>>> import numpy as np
>>> from numpy import linalg as LA
>>> np.set_printoptions(suppress=True, linewidth=140)
>>> K = np.array([[2, 2, 1, 1, -5, 3],
...     [2, 5, -5, 5, 5, -3],
...     [2, 1, -4, 0, 2, 0],
...     [2, 2, 1, 1, -5, 3],
...     [-4, -2, -2, 2, 4, 3]])
>>> # row 3 repeats row 0
>>> np.allclose(K[:-1].T @ LA.lstsq(K[:-1].T, K[-1])[0], K[-1])
False
>>> LA.lstsq(K[:-1].T, K[-1])[2]
np.int32(3)
>>> np.round(K @ LA.pinv(K) @ K, 1) + 0
array([[ 2.,  2.,  1.,  1., -5.,  3.],
       [ 2.,  5., -5.,  5.,  5., -3.],
       [ 2.,  1., -4.,  0.,  2.,  0.],
       [ 2.,  2.,  1.,  1., -5.,  3.],
       [-4., -2., -2.,  2.,  4.,  3.]])
>>> rank = LA.matrix_rank(K)
>>> rank
np.int64(4)
>>> N = LA.svd(K)[2][rank:].T
>>> np.round(K @ N, 1) + 0
array([[0., 0.],
       [0., 0.],
       [0., 0.],
       [0., 0.],
       [0., 0.]])
>>> np.allclose(K @ N, 0)
True
>>> N.shape
(6, 2)
>>> [int(LA.matrix_rank(K[:i])) for i in range(1, len(K) + 1)]
[1, 2, 3, 3, 4]
>>> np.round(N @ N.T, 1) + 0
array([[ 0.4, -0.3,  0.3,  0.2,  0.2,  0.1],
       [-0.3,  0.5,  0.1, -0.4,  0.1,  0.1],
       [ 0.3,  0.1,  0.3,  0. ,  0.3,  0.2],
       [ 0.2, -0.4,  0. ,  0.3, -0.1, -0.1],
       [ 0.2,  0.1,  0.3, -0.1,  0.3,  0.2],
       [ 0.1,  0.1,  0.2, -0.1,  0.2,  0.2]])
>>> np.round(LA.norm(K, axis=1), 1)
array([ 6.6, 10.6,  5. ,  6.6,  7.3])
>>> round(float(LA.norm(K, 1)), 1), round(LA.norm(K, np.inf), 1)
(21.0, np.float64(25.0))
>>> np.round(LA.norm(K) ** 2 / LA.norm(K, 2) ** 2, 1)
np.float64(1.8)
>>> round(float(LA.norm(K, 2)), 1)
12.4
>>> K[0] @ K[1]
np.int64(-20)
>>> round(LA.norm(K, "nuc"), 1)
np.float64(30.4)
>>> m1 = np.load("arr.npy")
>>> m1
array([[1. , 0.2, 0. , 0. , 0. , 0. , 0. , 0. , 0. , 0. , 0. ],
       [0.2, 1. , 0.2, 0. , 0. , 0. , 0. , 0. , 0. , 0. , 0. ],
       [0. , 0.2, 1. , 0.2, 0. , 0. , 0. , 0. , 0. , 0. , 0. ],
       [0. , 0. , 0.2, 1. , 0.2, 0. , 0. , 0. , 0. , 0. , 0. ],
       [0. , 0. , 0. , 0.2, 1. , 0.2, 0. , 0. , 0. , 0. , 0. ],
       [0. , 0. , 0. , 0. , 0.2, 1. , 0.2, 0. , 0. , 0. , 0. ],
       [0. , 0. , 0. , 0. , 0. , 0.2, 1. , 0.2, 0. , 0. , 0. ],
       [0. , 0. , 0. , 0. , 0. , 0. , 0.2, 1. , 0.2, 0. , 0. ],
       [0. , 0. , 0. , 0. , 0. , 0. , 0. , 0.2, 1. , 0.2, 0. ],
       [0. , 0. , 0. , 0. , 0. , 0. , 0. , 0. , 0.2, 1. , 0.2],
       [0. , 0. , 0. , 0. , 0. , 0. , 0. , 0. , 0. , 0.2, 1. ]])
>>> # symmetric, so the eigenvalues are real
>>> rng = np.random.default_rng(17374)
>>> idx = rng.permutation(11)
>>> idx
array([ 2, 10,  1,  6,  4,  9,  0,  8,  5,  3,  7])
>>> other = m1[idx][:, idx]
>>> np.allclose(other, m1)
False
>>> np.trace(other)
np.float64(11.0)
>>> np.round(np.sort(np.abs(LA.eigvals(other))), 1)
array([0.6, 0.7, 0.7, 0.8, 0.9, 1. , 1.1, 1.2, 1.3, 1.3, 1.4])
>>> other = K / np.sqrt((K ** 2).mean(axis=1, keepdims=True))
>>> LA.matrix_rank(other) == LA.matrix_rank(K)
np.True_
>>> other[0].round(1)
array([ 0.7,  0.7,  0.4,  0.4, -1.8,  1.1])
>>> np.round(LA.norm(other, axis=1), 1)
array([2.4, 2.4, 2.4, 2.4, 2.4])
>>> evals, evecs = LA.eigh(m1)
>>> x0 = np.array([2, -2, -2, -2, -3, 0, 2, -3, 3, 1, 3])
>>> np.round(LA.eigvalsh(m1[1:, 1:]), 1)
array([0.6, 0.7, 0.7, 0.8, 0.9, 1.1, 1.2, 1.3, 1.3, 1.4])
>>> x0 @ m1 @ x0
np.float64(57.4)
>>> np.abs(m1).sum(axis=1).max(), round(np.abs(evals).max(), 1)
(np.float64(1.4), np.float64(1.4))
>>> np.round(x0 @ m1 @ x0 / (x0 @ x0), 1), np.round(evals[0], 1), round(float(evals[-1]), 1)
(np.float64(1.0), np.float64(0.6), 1.4)
>>> np.round(evecs * np.abs(evals) @ evecs.T, 1) + 0
array([[1. , 0.2, 0. , 0. , 0. , 0. , 0. , 0. , 0. , 0. , 0. ],
       [0.2, 1. , 0.2, 0. , 0. , 0. , 0. , 0. , 0. , 0. , 0. ],
       [0. , 0.2, 1. , 0.2, 0. , 0. , 0. , 0. , 0. , 0. , 0. ],
       [0. , 0. , 0.2, 1. , 0.2, 0. , 0. , 0. , 0. , 0. , 0. ],
       [0. , 0. , 0. , 0.2, 1. , 0.2, 0. , 0. , 0. , 0. , 0. ],
       [0. , 0. , 0. , 0. , 0.2, 1. , 0.2, 0. , 0. , 0. , 0. ],
       [0. , 0. , 0. , 0. , 0. , 0.2, 1. , 0.2, 0. , 0. , 0. ],
       [0. , 0. , 0. , 0. , 0. , 0. , 0.2, 1. , 0.2, 0. , 0. ],
       [0. , 0. , 0. , 0. , 0. , 0. , 0. , 0.2, 1. , 0.2, 0. ],
       [0. , 0. , 0. , 0. , 0. , 0. , 0. , 0. , 0.2, 1. , 0.2],
       [0. , 0. , 0. , 0. , 0. , 0. , 0. , 0. , 0. , 0.2, 1. ]])
>>> L = LA.cholesky(m1)
>>> LA.eigvalsh(m1).min() > 0
np.True_
>>> np.round(L @ L.T, 1)
array([[1. , 0.2, 0. , 0. , 0. , 0. , 0. , 0. , 0. , 0. , 0. ],
       [0.2, 1. , 0.2, 0. , 0. , 0. , 0. , 0. , 0. , 0. , 0. ],
       [0. , 0.2, 1. , 0.2, 0. , 0. , 0. , 0. , 0. , 0. , 0. ],
       [0. , 0. , 0.2, 1. , 0.2, 0. , 0. , 0. , 0. , 0. , 0. ],
       [0. , 0. , 0. , 0.2, 1. , 0.2, 0. , 0. , 0. , 0. , 0. ],
       [0. , 0. , 0. , 0. , 0.2, 1. , 0.2, 0. , 0. , 0. , 0. ],
       [0. , 0. , 0. , 0. , 0. , 0.2, 1. , 0.2, 0. , 0. , 0. ],
       [0. , 0. , 0. , 0. , 0. , 0. , 0.2, 1. , 0.2, 0. , 0. ],
       [0. , 0. , 0. , 0. , 0. , 0. , 0. , 0.2, 1. , 0.2, 0. ],
       [0. , 0. , 0. , 0. , 0. , 0. , 0. , 0. , 0.2, 1. , 0.2],
       [0. , 0. , 0. , 0. , 0. , 0. , 0. , 0. , 0. , 0.2, 1. ]])
>>> m1 / np.sqrt(np.outer(np.diag(m1), np.diag(m1)))
array([[1. , 0.2, 0. , 0. , 0. , 0. , 0. , 0. , 0. , 0. , 0. ],
       [0.2, 1. , 0.2, 0. , 0. , 0. , 0. , 0. , 0. , 0. , 0. ],
       [0. , 0.2, 1. , 0.2, 0. , 0. , 0. , 0. , 0. , 0. , 0. ],
       [0. , 0. , 0.2, 1. , 0.2, 0. , 0. , 0. , 0. , 0. , 0. ],
       [0. , 0. , 0. , 0.2, 1. , 0.2, 0. , 0. , 0. , 0. , 0. ],
       [0. , 0. , 0. , 0. , 0.2, 1. , 0.2, 0. , 0. , 0. , 0. ],
       [0. , 0. , 0. , 0. , 0. , 0.2, 1. , 0.2, 0. , 0. , 0. ],
       [0. , 0. , 0. , 0. , 0. , 0. , 0.2, 1. , 0.2, 0. , 0. ],
       [0. , 0. , 0. , 0. , 0. , 0. , 0. , 0.2, 1. , 0.2, 0. ],
       [0. , 0. , 0. , 0. , 0. , 0. , 0. , 0. , 0.2, 1. , 0.2],
       [0. , 0. , 0. , 0. , 0. , 0. , 0. , 0. , 0. , 0.2, 1. ]])
>>> evals, evecs = LA.eigh(m1)
>>> np.round(LA.eigvalsh(m1 + 4 * np.eye(11)), 1)
array([4.6, 4.7, 4.7, 4.8, 4.9, 5. , 5.1, 5.2, 5.3, 5.3, 5.4])
>>> np.round(evecs.T @ evecs, 1) + 0
array([[1., 0., 0., 0., 0., 0., 0., 0., 0., 0., 0.],
       [0., 1., 0., 0., 0., 0., 0., 0., 0., 0., 0.],
       [0., 0., 1., 0., 0., 0., 0., 0., 0., 0., 0.],
       [0., 0., 0., 1., 0., 0., 0., 0., 0., 0., 0.],
       [0., 0., 0., 0., 1., 0., 0., 0., 0., 0., 0.],
       [0., 0., 0., 0., 0., 1., 0., 0., 0., 0., 0.],
       [0., 0., 0., 0., 0., 0., 1., 0., 0., 0., 0.],
       [0., 0., 0., 0., 0., 0., 0., 1., 0., 0., 0.],
       [0., 0., 0., 0., 0., 0., 0., 0., 1., 0., 0.],
       [0., 0., 0., 0., 0., 0., 0., 0., 0., 1., 0.],
       [0., 0., 0., 0., 0., 0., 0., 0., 0., 0., 1.]])
>>> (evals > 1e-8).sum(), (evals < -1e-8).sum()
(np.int64(11), np.int64(0))
>>> np.round(evecs.T @ m1 @ evecs, 1) + 0
array([[0.6, 0. , 0. , 0. , 0. , 0. , 0. , 0. , 0. , 0. , 0. ],
       [0. , 0.7, 0. , 0. , 0. , 0. , 0. , 0. , 0. , 0. , 0. ],
       [0. , 0. , 0.7, 0. , 0. , 0. , 0. , 0. , 0. , 0. , 0. ],
       [0. , 0. , 0. , 0.8, 0. , 0. , 0. , 0. , 0. , 0. , 0. ],
       [0. , 0. , 0. , 0. , 0.9, 0. , 0. , 0. , 0. , 0. , 0. ],
       [0. , 0. , 0. , 0. , 0. , 1. , 0. , 0. , 0. , 0. , 0. ],
       [0. , 0. , 0. , 0. , 0. , 0. , 1.1, 0. , 0. , 0. , 0. ],
       [0. , 0. , 0. , 0. , 0. , 0. , 0. , 1.2, 0. , 0. , 0. ],
       [0. , 0. , 0. , 0. , 0. , 0. , 0. , 0. , 1.3, 0. , 0. ],
       [0. , 0. , 0. , 0. , 0. , 0. , 0. , 0. , 0. , 1.3, 0. ],
       [0. , 0. , 0. , 0. , 0. , 0. , 0. , 0. , 0. , 0. , 1.4]])
>>> np.round(LA.eigvalsh(m1 @ m1), 1)
array([0.4, 0.4, 0.5, 0.6, 0.8, 1. , 1.2, 1.4, 1.6, 1.8, 1.9])
>>> E = np.load("case15.npy")
>>> E
array([[1. , 0.7, 0.5, 0.3, 0.2],
       [0.7, 1. , 0.7, 0.5, 0.3],
       [0.5, 0.7, 1. , 0.7, 0.5],
       [0.3, 0.5, 0.7, 1. , 0.7],
       [0.2, 0.3, 0.5, 0.7, 1. ]])
>>> # symmetric, so the eigenvalues are real
>>> L = LA.cholesky(E)
>>> LA.eigvalsh(E).min() > 0
np.True_
>>> E / np.sqrt(np.outer(np.diag(E), np.diag(E)))
array([[1. , 0.7, 0.5, 0.3, 0.2],
       [0.7, 1. , 0.7, 0.5, 0.3],
       [0.5, 0.7, 1. , 0.7, 0.5],
       [0.3, 0.5, 0.7, 1. , 0.7],
       [0.2, 0.3, 0.5, 0.7, 1. ]])
>>> np.round(L @ L.T, 1)
array([[1. , 0.7, 0.5, 0.3, 0.2],
       [0.7, 1. , 0.7, 0.5, 0.3],
       [0.5, 0.7, 1. , 0.7, 0.5],
       [0.3, 0.5, 0.7, 1. , 0.7],
       [0.2, 0.3, 0.5, 0.7, 1. ]])
>>> idx = rng.permutation(5)
>>> idx
array([0, 3, 2, 4, 1])
>>> other = E[idx][:, idx]
>>> np.diag(other)
array([1., 1., 1., 1., 1.])
>>> np.round(np.sort(np.abs(LA.eigvals(other))), 1)
array([0.2, 0.2, 0.4, 1.1, 3.1])
>>> np.trace(other)
np.float64(5.0)
>>> np.round(LA.det(other), 1), round(LA.det(E[idx]), 1)
(np.float64(0.1), np.float64(0.1))
>>> round(float(LA.norm(E, 1)), 1), np.round(LA.norm(E, np.inf), 1)
(3.4, np.float64(3.4))
>>> np.round(LA.norm(E, axis=0), 1)
array([1.4, 1.5, 1.6, 1.5, 1.4])
>>> round(LA.norm(E, 2), 1)
np.float64(3.1)
>>> np.round(LA.norm(E[2] - E[1]), 1)
np.float64(0.5)
>>> np.round(LA.norm(E, "nuc"), 1)
np.float64(5.0)
>>> LA.norm(E, axis=1).argmax()
np.int64(2)
>>> round(float(LA.norm(E) ** 2 / LA.norm(E, 2) ** 2), 1)
1.2
>>> other = E / LA.norm(E, axis=1, keepdims=True)
>>> C2 = other @ other.T
>>> (np.abs(C2) > 0.9).astype(int)
array([[1, 1, 0, 0, 0],
       [1, 1, 1, 0, 0],
       [0, 1, 1, 1, 0],
       [0, 0, 1, 1, 1],
       [0, 0, 0, 1, 1]])
>>> Q, evecs = LA.qr(E[:, :4])[0], LA.qr(E[:, 4:])[0]
>>> sigma = LA.svd(Q.T @ evecs, compute_uv=False)
>>> np.round(np.degrees(np.arccos(sigma.clip(0, 1))), 1)
array([17.4])
>>> round(float(LA.norm(Q @ Q.T - evecs @ evecs.T, 2)), 1)
1.0
>>> feats = np.load("layer19.npy")
>>> feats
array([[ 0.7,  0.7,  0.1,  0.3, -2.2, -0.8, -0.9],
       [-0.5, -0.1,  0.1,  1. ,  0. ,  1.6, -1.3],
       [ 0.1,  0.1, -0.2,  0.2, -0.6, -0.9, -2.3],
       [-1.2,  0.2, -0.8,  1. , -1.7,  0.9, -1.4],
       [ 3.1,  0.5, -1.2,  0.3,  1.6, -0.2, -0.8],
       [ 1. , -1.1, -1.5,  1. , -0.5,  0. ,  2. ],
       [ 1.1, -0.2, -0.2, -0.7, -0.5,  0.9, -0.6],
       [ 2.6, -1.1, -0.7, -0.4, -1. , -2. ,  0.5],
       [-0.2, -1. ,  1.3,  1. ,  2. ,  3.8, -0.5],
       [ 0.1,  0.7,  1.2,  0. ,  0. , -0.5, -1.7],
       [-0.8, -0.9, -0.4, -0.3,  0.4,  0.8, -1.6],
       [ 0.3, -0.6,  0.1, -0.9, -0.4,  0. , -0.8],
       [-1.2,  1.3, -0.4,  1.4, -0.1, -0.8,  0. ],
       [-1.4, -0.8, -0.1, -0.1, -0.7, -0.3, -0.8]])
>>> u, r1 = feats[2], feats[12]
>>> np.round(u @ r1, 1)
np.float64(1.2)
>>> round(u @ u, 1)
np.float64(6.6)
>>> p = (u @ r1) / (u @ u) * u
>>> round(float((r1 - p) @ u), 1)
-0.0
>>> np.round(r1 - p, 1) + 0
array([-1.2,  1.3, -0.4,  1.4,  0. , -0.6,  0.4])
>>> p.round(1) + 0
array([ 0. ,  0. ,  0. ,  0. , -0.1, -0.2, -0.4])
>>> np.round(np.outer(u, r1), 1) + 0
array([[-0.1,  0.1,  0. ,  0.1,  0. , -0.1,  0. ],
       [-0.1,  0.1,  0. ,  0.1,  0. , -0.1,  0. ],
       [ 0.2, -0.3,  0.1, -0.3,  0. ,  0.2,  0. ],
       [-0.2,  0.3, -0.1,  0.3,  0. , -0.2,  0. ],
       [ 0.7, -0.8,  0.2, -0.8,  0.1,  0.5,  0. ],
       [ 1.1, -1.2,  0.4, -1.3,  0.1,  0.7,  0. ],
       [ 2.8, -3. ,  0.9, -3.2,  0.2,  1.8,  0. ]])
>>> np.round(LA.norm(u + r1) ** 2 + LA.norm(u - r1) ** 2, 1)
np.float64(24.9)
>>> other = np.c_[feats[:, :6] @ np.array([[2, 4, 3, 0, 3, 2],
...     [2, 4, 3, 2, 1, 5],
...     [1, 5, 4, 2, 5, 0],
...     [3, 5, 4, 5, 2, 3],
...     [5, 5, 3, 1, 5, 0],
...     [1, 0, 5, 5, 3, 0]]), np.array([0, 3, 1, -1, 3, 1, 2, 1, -1, -3, 1, 3, -1, 1])]
>>> other.round(1) + 0
array([[ -8. ,  -3.4,  -4.8,  -3.1,  -9.5,   5.8,   0. ],
       [  3.5,   3.1,  10.6,  13. ,   5.7,   1.5,   3. ],
       [ -3.1,  -2.2,  -5.7,  -4.3,  -5.9,   1.3,   1. ],
       [ -7.4, -11.5,  -2.8,   6.6, -11.2,   1.6,  -1. ],
       [ 14.7,  17.9,  11. ,   0.7,  11.8,   9.6,   3. ],
       [ -1.2,  -5.4,  -3.8,  -0.7,  -6.1,  -0.5,   1. ],
       [ -2.1,  -3.4,   2.1,  -0.3,   0.9,  -0.9,   2. ],
       [ -5.9,  -4.5, -12.9, -16.6,  -8.6,  -1.5,   1. ],
       [ 15.7,  16.7,  30.6,  26.6,  28.3,  -2.4,  -1. ],
       [  2.3,   9.2,   4.7,   1.3,   5.5,   3.7,  -3. ],
       [ -1.9,  -8.3,  -2.7,   0.3,  -1.5,  -7. ,   1. ],
       [ -5.2,  -7.2,  -5.3,  -5.9,  -3. ,  -5.1,   3. ],
       [  2.7,   4.9,   0. ,   4.7,  -4.4,   8.3,  -1. ],
       [ -8.6, -13.3, -11. ,  -4.5, -10.1,  -7.1,   1. ]])
>>> LA.matrix_rank(np.c_[feats, other])
np.int64(8)
>>> np.round(LA.norm(other - feats @ LA.lstsq(feats, other)[0], axis=0), 1) + 0
array([0. , 0. , 0. , 0. , 0. , 0. , 4.4])
>>> np.round(LA.lstsq(feats, other[:, 0])[0], 1) + 0
array([2., 2., 1., 3., 5., 1., 0.])
>>> cent = feats[[8, 5]].astype(float)
>>> for _ in range(4):
...     idx = LA.norm(feats[:, None] - cent, axis=-1).argmin(axis=1)
...     cent = np.array([feats[idx == j].mean(axis=0) for j in range(2)])
... 
>>> idx
array([1, 0, 1, 1, 1, 1, 1, 1, 0, 1, 0, 1, 1, 1])
>>> np.round(cent[1] - cent[0], 1)
array([ 1. ,  0.6, -0.7, -0.4, -1.4, -2.4,  0.5])
>>> arr = np.loadtxt("out16.csv", delimiter=",")
>>> arr
array([[ 3.,  3.,  3.,  3.,  3.,  3.,  3.,  3.,  3.,  3.,  3.],
       [ 3.,  6.,  6.,  6.,  6.,  6.,  6.,  6.,  6.,  6.,  6.],
       [ 3.,  6.,  9.,  9.,  9.,  9.,  9.,  9.,  9.,  9.,  9.],
       [ 3.,  6.,  9., 12., 12., 12., 12., 12., 12., 12., 12.],
       [ 3.,  6.,  9., 12., 15., 15., 15., 15., 15., 15., 15.],
       [ 3.,  6.,  9., 12., 15., 18., 18., 18., 18., 18., 18.],
       [ 3.,  6.,  9., 12., 15., 18., 21., 21., 21., 21., 21.],
       [ 3.,  6.,  9., 12., 15., 18., 21., 24., 24., 24., 24.],
       [ 3.,  6.,  9., 12., 15., 18., 21., 24., 27., 27., 27.],
       [ 3.,  6.,  9., 12., 15., 18., 21., 24., 27., 30., 30.],
       [ 3.,  6.,  9., 12., 15., 18., 21., 24., 27., 30., 33.]])
>>> u = np.array([-3, 0, 3, 1, 1, -3, 1, 1, 2, -1, 0])
>>> other = arr + np.outer(u, np.eye(11)[1])
>>> LA.matrix_rank(LA.inv(other) - LA.inv(arr), tol=1e-8)
np.int64(1)
>>> other
array([[ 3.,  0.,  3.,  3.,  3.,  3.,  3.,  3.,  3.,  3.,  3.],
       [ 3.,  6.,  6.,  6.,  6.,  6.,  6.,  6.,  6.,  6.,  6.],
       [ 3.,  9.,  9.,  9.,  9.,  9.,  9.,  9.,  9.,  9.,  9.],
       [ 3.,  7.,  9., 12., 12., 12., 12., 12., 12., 12., 12.],
       [ 3.,  7.,  9., 12., 15., 15., 15., 15., 15., 15., 15.],
       [ 3.,  3.,  9., 12., 15., 18., 18., 18., 18., 18., 18.],
       [ 3.,  7.,  9., 12., 15., 18., 21., 21., 21., 21., 21.],
       [ 3.,  7.,  9., 12., 15., 18., 21., 24., 24., 24., 24.],
       [ 3.,  8.,  9., 12., 15., 18., 21., 24., 27., 27., 27.],
       [ 3.,  5.,  9., 12., 15., 18., 21., 24., 27., 30., 30.],
       [ 3.,  6.,  9., 12., 15., 18., 21., 24., 27., 30., 33.]])
>>> np.round(LA.det(other) / LA.det(arr), 1), np.round(1 + LA.solve(arr, u)[1], 1)
(np.float64(1.0), np.float64(1.0))
